>>> import numpy as np
>>> np.set_printoptions(precision=2, suppress=True, linewidth=140)
>>> tidy = lambda a: np.round(a, 2) + 0
>>> mat = np.load("x.npy")
>>> mat
array([[ 3,  3,  3,  3],
       [ 3,  6,  6,  6],
       [ 3,  6,  9,  9],
       [ 3,  6,  9, 12]])
>>> P = np.triu(np.array([[0, 1, 3, 0], [1, 0, 1, 0], [1, 2, 1, 1], [2, 0, 1, 2]]), 1) + np.eye(4)
>>> M2 = P @ mat @ np.linalg.inv(P)
>>> P @ mat - mat @ P
array([[ 12.,  21.,  21.,  30.],
       [  3.,   3.,  -6.,   3.],
       [  3.,   3.,  -6.,   3.],
       [  0.,  -3., -15.,  -9.]])
>>> x0 = np.array([0, 0, 1, 0])
>>> y = mat @ x0
>>> b, lr = np.zeros(4), 1 / np.linalg.norm(mat, 2) ** 2
>>> for i in range(25):
...     b -= lr * mat.T @ (mat @ b - y)
...     if i % 5 == 0: print(i, round(np.linalg.norm(mat @ b - y), 2))
... 
0 0.88
5 0.87
10 0.86
15 0.86
20 0.85
>>> tidy(b)
array([0.11, 0.24, 0.36, 0.36])
>>> tidy(np.linalg.cond(mat))
np.float64(29.28)
>>> low = np.linalg.cholesky(mat)
>>> np.linalg.eigvalsh(mat).min() > 0
np.True_
>>> tidy(np.prod(np.diag(low)) ** 2), tidy(np.linalg.det(mat))
(np.float64(81.0), np.float64(81.0))
>>> tidy(mat / np.sqrt(np.outer(np.diag(mat), np.diag(mat))))
array([[1.  , 0.71, 0.58, 0.5 ],
       [0.71, 1.  , 0.82, 0.71],
       [0.58, 0.82, 1.  , 0.87],
       [0.5 , 0.71, 0.87, 1.  ]])
>>> tidy(np.diag(low) ** 2)
array([3., 3., 3., 3.])
>>> tidy(low)
array([[1.73, 0.  , 0.  , 0.  ],
       [1.73, 1.73, 0.  , 0.  ],
       [1.73, 1.73, 1.73, 0.  ],
       [1.73, 1.73, 1.73, 1.73]])
>>> J = np.array([[8, -8, 0], [-3, 0, -4], [-4, -5, 3]])
>>> J[:, 0] = 3 * J[:, 2]
>>> J
array([[  0,  -8,   0],
       [-12,   0,  -4],
       [  9,  -5,   3]])
>>> left, sigma, Vt = np.linalg.svd(J, full_matrices=False)
>>> left.shape, sigma.shape, Vt.shape
((3, 3), (3,), (3, 3))
>>> tidy(left.T @ left)
array([[1., 0., 0.],
       [0., 1., 0.],
       [0., 0., 1.]])
>>> evals, evecs = np.linalg.eig(mat)
>>> tidy(np.sort(np.linalg.eigvals(mat.T)))
array([ 0.85,  1.28,  3.  , 24.87])
>>> tidy(evals)
array([24.87,  3.  ,  1.28,  0.85])
>>> tidy(np.sort(np.linalg.eigvals(mat @ mat)))
array([  0.72,   1.63,   9.  , 618.65])
>>> tidy(np.sort(np.linalg.eigvals(np.linalg.inv(mat))))
array([0.04, 0.33, 0.78, 1.18])
>>> tidy(mat @ evecs[:, 0] - evals[0] * evecs[:, 0])
array([0., 0., 0., 0.])
>>> K = np.load("layer8.npy")
>>> K
array([[0.5, 0.5],
       [0. , 1. ]])
>>> q, evecs = np.linalg.qr(K[:, :1])[0], np.linalg.qr(K[:, 1:])[0]
>>> sigma = np.linalg.svd(q.T @ evecs, compute_uv=False)
>>> tidy(np.linalg.norm(q @ q.T - evecs @ evecs.T, 2))
np.float64(0.89)
>>> tidy(np.degrees(np.arccos(sigma.clip(0, 1))))
array([63.43])
>>> (sigma > 0.9).sum()
np.int64(0)
>>> np.allclose(K, K.T)
False
>>> np.allclose(K @ K.T, K.T @ K)
False
>>> K @ K
array([[0.25, 0.75],
       [0.  , 1.  ]])
>>> (K + K.T) / 2
array([[0.5 , 0.25],
       [0.25, 1.  ]])
>>> np.trace(K)
np.float64(1.5)
>>> tidy(np.abs(np.linalg.eigvals(K)).max())
np.float64(1.0)
>>> tidy(np.linalg.matrix_power(K, 4))
array([[0.06, 0.94],
       [0.  , 1.  ]])
>>> (K - K.T) / 2
array([[ 0.  ,  0.25],
       [-0.25,  0.  ]])
>>> tidy(np.sort(np.abs(np.linalg.eigvals(K))))
array([0.5, 1. ])
>>> M = np.load("run19.npy")
>>> M
array([[ 2,  0,  2,  0],
       [-2,  2, -2,  2],
       [ 2,  0,  2,  0],
       [-2,  2, -2,  2]])
>>> left, sigma, Vt = np.linalg.svd(M)
>>> evecs = Vt[:(sigma > 1e-8).sum()]
>>> rng = np.random.default_rng(886)
>>> x0 = M[2] + 2 * M[0] + rng.integers(2) * np.eye(4)[3]
>>> x0
array([6., 0., 6., 1.])
>>> tidy(evecs.T @ evecs)
array([[0.5, 0. , 0.5, 0. ],
       [0. , 0.5, 0. , 0.5],
       [0.5, 0. , 0.5, 0. ],
       [0. , 0.5, 0. , 0.5]])
>>> np.allclose(evecs.T @ evecs @ x0, x0)
False
>>> tidy(np.linalg.norm(x0 - evecs.T @ evecs @ x0))
np.float64(0.71)
>>> tidy(np.diag(evecs.T @ evecs))
array([0.5, 0.5, 0.5, 0.5])
>>> labels = rng.permutation(4)
>>> labels
array([3, 1, 2, 0])
>>> M2 = M[labels][:, labels]
>>> tidy(np.sort(np.abs(np.linalg.eigvals(M2))))
array([0., 0., 4., 4.])
>>> np.trace(M2)
np.int64(8)
>>> np.allclose(M2, M)
False
>>> [round(float(x), 2) for x in np.linalg.svd(M, compute_uv=False)[:3]]
[6.47, 2.47, 0.0]
>>> np.argsort(-np.linalg.norm(M, axis=0).round(6), kind="stable")[:3]
array([0, 2, 1])
>>> tidy(np.linalg.norm(M, 2) / np.linalg.norm(M))
np.float64(0.93)
>>> left, sigma, Vt = np.linalg.svd(M)
>>> tidy(sigma)
array([6.47, 2.47, 0.  , 0.  ])
>>> np.argmax(sigma[:-1] / (sigma[1:] + 1e-6)) + 1
np.int64(2)
>>> M2 = left[:, :2] @ np.diag(sigma[:2]) @ Vt[:2]
>>> tidy(M2)
array([[ 2.,  0.,  2.,  0.],
       [-2.,  2., -2.,  2.],
       [ 2.,  0.,  2.,  0.],
       [-2.,  2., -2.,  2.]])
>>> np.linalg.matrix_rank(M2)
np.int64(2)
>>> tidy(np.linalg.norm(M - M2, 2)), tidy(sigma[2])
(np.float64(0.0), np.float64(0.0))
>>> A = np.load("block8.npy")
>>> A
array([[ 6.93,  2.2 ,  0.2 ],
       [ 3.23,  1.  ,  1.3 ],
       [-0.81, -0.2 ,  1.4 ],
       [-3.24, -1.1 , -1.6 ],
       [ 5.09,  1.7 ,  0.6 ],
       [-1.7 , -0.7 , -0.6 ],
       [ 1.28,  0.3 , -0.1 ],
       [-0.19,  0.  , -1.1 ],
       [ 3.08,  1.  , -0.2 ],
       [-3.44, -0.9 ,  0.7 ],
       [-1.49, -0.6 ,  1.4 ],
       [-0.8 , -0.2 ,  1.2 ],
       [ 2.91,  1.  ,  0.6 ],
       [ 4.33,  1.5 ,  0.3 ],
       [-1.38, -0.6 , -0.8 ],
       [-1.71, -0.6 , -0.5 ],
       [-0.53, -0.3 , -1.  ],
       [ 3.22,  1.2 ,  0.2 ]])
>>> cov = np.cov(A, rowvar=False)
>>> cov.shape
(3, 3)
>>> np.argwhere(np.triu(np.abs(np.corrcoef(A.T)) > 0.8, 1))
array([[0, 1]])
